% ipython --no-banner

In [1]: import numpy as np

In [2]: from numpy import linalg as LA

In [3]: np.set_printoptions(suppress=True, linewidth=160)

In [4]: M = np.load("data.npy")

In [5]: M
Out[5]: 
array([[-2., -1., -2.,  3.,  2.,  2.],
       [-2.,  0., -3.,  0., -2.,  3.],
       [ 3.,  3., -2.,  3., -1., -3.],
       [-2.,  3.,  2.,  3., -1.,  3.],
       [-2., -3.,  3., -3.,  1.,  3.],
       [ 0.,  0.,  0.,  0.,  0., -3.]])

In [6]: B = M[0, 0] * M[1:] - np.outer(M[1:, 0], M[0])

In [7]: B
Out[7]: 
array([[  0.,  -2.,   2.,   6.,   8.,  -2.],
       [  0.,  -3.,  10., -15.,  -4.,   0.],
       [  0.,  -8.,  -8.,   0.,   6.,  -2.],
       [  0.,   4., -10.,  12.,   2.,  -2.],
       [  0.,   0.,   0.,  -0.,  -0.,   6.]])

In [8]: M[:, 0] / M[0, 0]
Out[8]: array([ 1. ,  1. , -1.5,  1. ,  1. , -0. ])

In [9]: LA.matrix_rank(B), LA.matrix_rank(M)
Out[9]: (np.int64(5), np.int64(6))

In [10]: np.flatnonzero(~B.round(6).any(axis=1))
Out[10]: array([], dtype=int64)

In [11]: K = np.load("dump.npy")

In [12]: K
Out[12]: 
array([[2, 0, 3, 0, 1, 1, 3, 1],
       [1, 1, 3, 1, 3, 3, 3, 2],
       [0, 2, 2, 3, 2, 1, 3, 3],
       [3, 0, 1, 1, 3, 3, 3, 0],
       [0, 2, 2, 3, 2, 1, 3, 3],
       [1, 1, 0, 0, 0, 0, 3, 0],
       [3, 2, 3, 3, 1, 2, 0, 1]])

In [13]: np.unique(K.round(6), axis=0).shape
Out[13]: (6, 8)

In [14]: np.abs(np.diag(LA.qr(K)[1])) > 1e-9
Out[14]: array([ True,  True,  True,  True,  True,  True, False])

In [15]: round(float(np.trace(LA.pinv(K) @ K)), 2)
Out[15]: 6.0

In [16]: LA.lstsq(K[:-1].T, K[-1])[2]
Out[16]: np.int32(5)

In [17]: K.reshape(-1, 2)
Out[17]: 
array([[2, 0],
       [3, 0],
       [1, 1],
       [3, 1],
       [1, 1],
       [3, 1],
       [3, 3],
       [3, 2],
       [0, 2],
       [2, 3],
       [2, 1],
       [3, 3],
       [3, 0],
       [1, 1],
       [3, 3],
       [3, 0],
       [0, 2],
       [2, 3],
       [2, 1],
       [3, 3],
       [1, 1],
       [0, 0],
       [0, 0],
       [3, 0],
       [3, 2],
       [3, 3],
       [1, 2],
       [0, 1]])

In [18]: T = K.reshape(7, 2, -1)

In [19]: np.einsum("ihd,jhd->hij", T, T).shape
Out[19]: (2, 7, 7)

In [20]: T.sum(axis=1)
Out[20]: 
array([[3, 1, 6, 1],
       [4, 4, 6, 3],
       [2, 3, 5, 6],
       [6, 3, 4, 1],
       [2, 3, 5, 6],
       [1, 1, 3, 0],
       [4, 4, 3, 4]])

In [21]: T.transpose(1, 0, 2)
Out[21]: 
array([[[2, 0, 3, 0],
        [1, 1, 3, 1],
        [0, 2, 2, 3],
        [3, 0, 1, 1],
        [0, 2, 2, 3],
        [1, 1, 0, 0],
        [3, 2, 3, 3]],

       [[1, 1, 3, 1],
        [3, 3, 3, 2],
        [2, 1, 3, 3],
        [3, 3, 3, 0],
        [2, 1, 3, 3],
        [0, 0, 3, 0],
        [1, 2, 0, 1]]])
